% python3 -q
>>> import numpy as np
>>> np.set_printoptions(suppress=True, linewidth=140)
>>> X = np.abs(np.array([[9, 2, 3, 1, 6],
...     [5, 4, 2, 4, 4],
...     [2, 9, 4, 8, 8],
...     [7, 2, 0, 5, 1],
...     [3, 5, 3, 6, 5]])) + np.eye(5)
>>> X = X / X.sum(axis=1, keepdims=True)
>>> X.round(2)
array([[0.45, 0.09, 0.14, 0.05, 0.27],
       [0.25, 0.25, 0.1 , 0.2 , 0.2 ],
       [0.06, 0.28, 0.16, 0.25, 0.25],
       [0.44, 0.12, 0.  , 0.38, 0.06],
       [0.13, 0.22, 0.13, 0.26, 0.26]])
>>> rng = np.random.default_rng(98)
>>> lab = rng.permutation(5)
>>> lab
array([2, 1, 0, 4, 3])
>>> A2 = X[lab][:, lab]
>>> np.round(np.diag(A2), 2)
array([0.16, 0.25, 0.45, 0.26, 0.38])
>>> np.round(np.sort(np.abs(np.linalg.eigvals(A2))), 2)
array([0.02, 0.08, 0.32, 0.32, 1.  ])
>>> round(float(np.linalg.det(A2)), 2), np.round(np.linalg.det(X[lab]), 2)
(0.0, np.float64(0.0))
>>> A2.round(2)
array([[0.16, 0.28, 0.06, 0.25, 0.25],
       [0.1 , 0.25, 0.25, 0.2 , 0.2 ],
       [0.14, 0.09, 0.45, 0.27, 0.05],
       [0.13, 0.22, 0.13, 0.26, 0.26],
       [0.  , 0.12, 0.44, 0.06, 0.38]])
>>> round(float(np.trace(A2)), 2)
1.5
>>> F = np.array([[0, 1, 0], [1, 0, 0], [0, 0, 1]])
>>> # rows sum to 1
>>> evals, vecs = np.linalg.eigh(F)
>>> np.unique(evals.round(6) + 0, return_counts=True)[1]
array([1, 2])
>>> np.round(vecs @ np.diag(evals) @ vecs.T, 2) + 0
array([[0., 1., 0.],
       [1., 0., 0.],
       [0., 0., 1.]])
>>> np.round(vecs.T @ vecs, 2) + 0
array([[1., 0., 0.],
       [0., 1., 0.],
       [0., 0., 1.]])
>>> evals.sum(), np.trace(F)
(np.float64(1.0), np.int64(1))
>>> np.round(np.linalg.eigvalsh(F + -1 * np.eye(3)), 2)
array([-2.,  0.,  0.])
>>> np.round(np.linalg.eigvalsh(F @ F), 2)
array([1., 1., 1.])
>>> np.round(vecs.T @ F @ vecs, 2) + 0
array([[-1.,  0.,  0.],
       [ 0.,  1.,  0.],
       [ 0.,  0.,  1.]])
>>> F.sum(axis=1)
array([1, 1, 1])
>>> np.linalg.matrix_power(F, 100)
array([[1, 0, 0],
       [0, 1, 0],
       [0, 0, 1]])
>>> np.round(np.sort(np.abs(np.linalg.eigvals(F)))[::-1], 2)
array([1., 1., 1.])
>>> p = np.eye(3)[2]
>>> for _ in range(5):
...     p = p @ F
...     print(p.round(2))
... 
[0. 0. 1.]
[0. 0. 1.]
[0. 0. 1.]
[0. 0. 1.]
[0. 0. 1.]
>>> np.all(np.linalg.eigvalsh(F) > 0)
np.False_
>>> [round(float(np.linalg.det(F[:i, :i])), 2) + 0 for i in range(1, 4)]
[0.0, -1.0, -1.0]
>>> round(float(np.linalg.eigvalsh(F).min()), 2)
-1.0
>>> P = np.triu(np.array([[0, 2, 0], [0, 1, 3], [2, 3, 3]]), 1) + np.eye(3)
>>> A2 = P @ F @ np.linalg.inv(P)
>>> np.trace(A2), np.trace(F)
(np.float64(1.0), np.int64(1))
>>> np.poly(A2)
array([ 1., -1., -1.,  1.])
>>> P @ F - F @ P
array([[ 2.,  0., -3.],
       [ 0., -2.,  3.],
       [ 0.,  0.,  0.]])
>>> F[:, 0] @ F[:, 1]
np.int64(0)
>>> np.round(np.linalg.svd(F, compute_uv=False), 2)
array([1., 1., 1.])
>>> np.round(np.linalg.norm(F, axis=0), 2)
array([1., 1., 1.])
>>> F.T @ F
array([[1, 0, 0],
       [0, 1, 0],
       [0, 0, 1]])
>>> F @ F.T
array([[1, 0, 0],
       [0, 1, 0],
       [0, 0, 1]])
>>> r0 = np.array([2, 1, 3, 4, -3]) + 0.5
>>> M = np.outer(r0, r0) / (r0 @ r0)
>>> M.round(2)
array([[ 0.13,  0.08,  0.19,  0.24, -0.13],
       [ 0.08,  0.05,  0.11,  0.14, -0.08],
       [ 0.19,  0.11,  0.26,  0.33, -0.19],
       [ 0.24,  0.14,  0.33,  0.43, -0.24],
       [-0.13, -0.08, -0.19, -0.24,  0.13]])
>>> round(np.linalg.norm(M[3], 1), 2), round(np.linalg.norm(M[3], np.inf), 2)
(np.float64(1.38), np.float64(0.43))
>>> round(float(np.linalg.norm(M) ** 2 / np.linalg.norm(M, 2) ** 2), 2)
1.0
>>> np.round(np.linalg.norm(M, axis=0), 2)
array([0.36, 0.22, 0.51, 0.65, 0.36])
>>> np.round(np.linalg.norm(M, axis=1), 2)
array([0.36, 0.22, 0.51, 0.65, 0.36])
>>> np.round(np.linalg.norm(M, "nuc"), 2)
np.float64(1.0)
>>> evals, vecs = np.linalg.eigh(M)
>>> x = np.array([2, -1, -1, -3, -1])
>>> (np.sign(vecs[:, -1].round(6)) == np.sign(vecs[0, -1].round(6))).astype(int)
array([1, 1, 1, 1, 0])
>>> round(x @ M @ x, 2)
np.float64(2.56)
>>> np.round(np.linalg.eigvalsh(M[1:, 1:]), 2) + 0
array([0.  , 0.  , 0.  , 0.87])
>>> A2 = M / np.linalg.norm(M, axis=1, keepdims=True)
>>> cov = A2 @ A2.T
>>> np.argwhere(np.triu(np.abs(cov) > 0.95, 1))
array([[0, 1],
       [0, 2],
       [0, 3],
       [0, 4],
       [1, 2],
       [1, 3],
       [1, 4],
       [2, 3],
       [2, 4],
       [3, 4]])
>>> cov.round(2)
array([[ 1.,  1.,  1.,  1., -1.],
       [ 1.,  1.,  1.,  1., -1.],
       [ 1.,  1.,  1.,  1., -1.],
       [ 1.,  1.,  1.,  1., -1.],
       [-1., -1., -1., -1.,  1.]])
>>> np.round(np.degrees(np.arccos(np.clip(cov[3, 4], -1, 1))), 2)
np.float64(180.0)
>>> cov[3].round(2)
array([ 1.,  1.,  1.,  1., -1.])
>>> (np.abs(cov) > 0.9).astype(int)
array([[1, 1, 1, 1, 1],
       [1, 1, 1, 1, 1],
       [1, 1, 1, 1, 1],
       [1, 1, 1, 1, 1],
       [1, 1, 1, 1, 1]])
>>> x = np.array([0, 3, -4, 0, -2])
>>> np.round(M @ x, 2)
array([-0.24, -0.14, -0.33, -0.43,  0.24])
>>> np.trace(M)
np.float64(1.0)
>>> np.round(M @ M, 2)
array([[ 0.13,  0.08,  0.19,  0.24, -0.13],
       [ 0.08,  0.05,  0.11,  0.14, -0.08],
       [ 0.19,  0.11,  0.26,  0.33, -0.19],
       [ 0.24,  0.14,  0.33,  0.43, -0.24],
       [-0.13, -0.08, -0.19, -0.24,  0.13]])
>>> np.trace(M)
np.float64(1.0)
>>> np.round(np.linalg.matrix_power(M, 2), 2)
array([[ 0.13,  0.08,  0.19,  0.24, -0.13],
       [ 0.08,  0.05,  0.11,  0.14, -0.08],
       [ 0.19,  0.11,  0.26,  0.33, -0.19],
       [ 0.24,  0.14,  0.33,  0.43, -0.24],
       [-0.13, -0.08, -0.19, -0.24,  0.13]])
>>> M.inv()
Traceback (most recent call last):
  File "<python-input-68>", line 1, in <module>
    M.inv()
    ^^^^^
AttributeError: 'numpy.ndarray' object has no attribute 'inv'
>>> np.round(np.sort(np.abs(np.linalg.eigvals(M))), 2) + 0
array([0., 0., 0., 0., 1.])
>>> m1 = np.load("m.npy")
>>> m1
array([[-1.87,  2.7 ,  4.8 , -1.59],
       [-2.3 ,  3.03,  5.04, -1.62],
       [-1.64,  3.19,  4.95, -2.48],
       [-1.95,  2.77,  4.92, -2.32],
       [-2.7 ,  3.18,  5.06, -1.81],
       [-1.69,  3.32,  5.01, -2.32],
       [-1.78,  2.45,  5.1 , -1.93],
       [ 4.78, -0.91,  2.37, -4.25],
       [ 5.  , -1.84,  2.08, -3.66],
       [ 4.82, -1.41,  1.62, -3.47],
       [ 4.95, -0.85,  1.63, -3.62],
       [ 5.25, -1.27,  2.03, -4.04],
       [ 4.77, -1.01,  2.47, -4.4 ],
       [ 5.58, -0.99,  2.21, -4.01],
       [-4.86,  2.06,  5.54,  5.31],
       [-4.86,  2.35,  5.49,  4.68],
       [-4.98,  2.67,  4.93,  5.23],
       [-4.84,  1.69,  5.4 ,  4.84],
       [-5.25,  2.17,  4.68,  5.3 ],
       [-4.52,  2.05,  4.79,  5.1 ],
       [-4.93,  2.03,  4.72,  5.27]])
>>> Xs = (m1 - m1.mean(axis=0)) / m1.std(axis=0)
>>> np.round(Xs.std(axis=0), 2)
array([1., 1., 1., 1.])
>>> b = np.linalg.lstsq(np.delete(Xs, 1, axis=1), Xs[:, 1])[0]
>>> round(1 - np.var(Xs[:, 1] - np.delete(Xs, 1, axis=1) @ b), 2)
np.float64(0.97)
>>> Xs = m1 - m1.mean(axis=0)
>>> U, s, vt = np.linalg.svd(Xs, full_matrices=False)
>>> np.abs(vt[0]).argmax()
np.int64(0)
>>> np.round(s ** 2 / (s ** 2).sum(), 2) + 0
array([0.88, 0.11, 0.  , 0.  ])
>>> s.round(2)
array([26.53,  9.44,  1.32,  0.99])
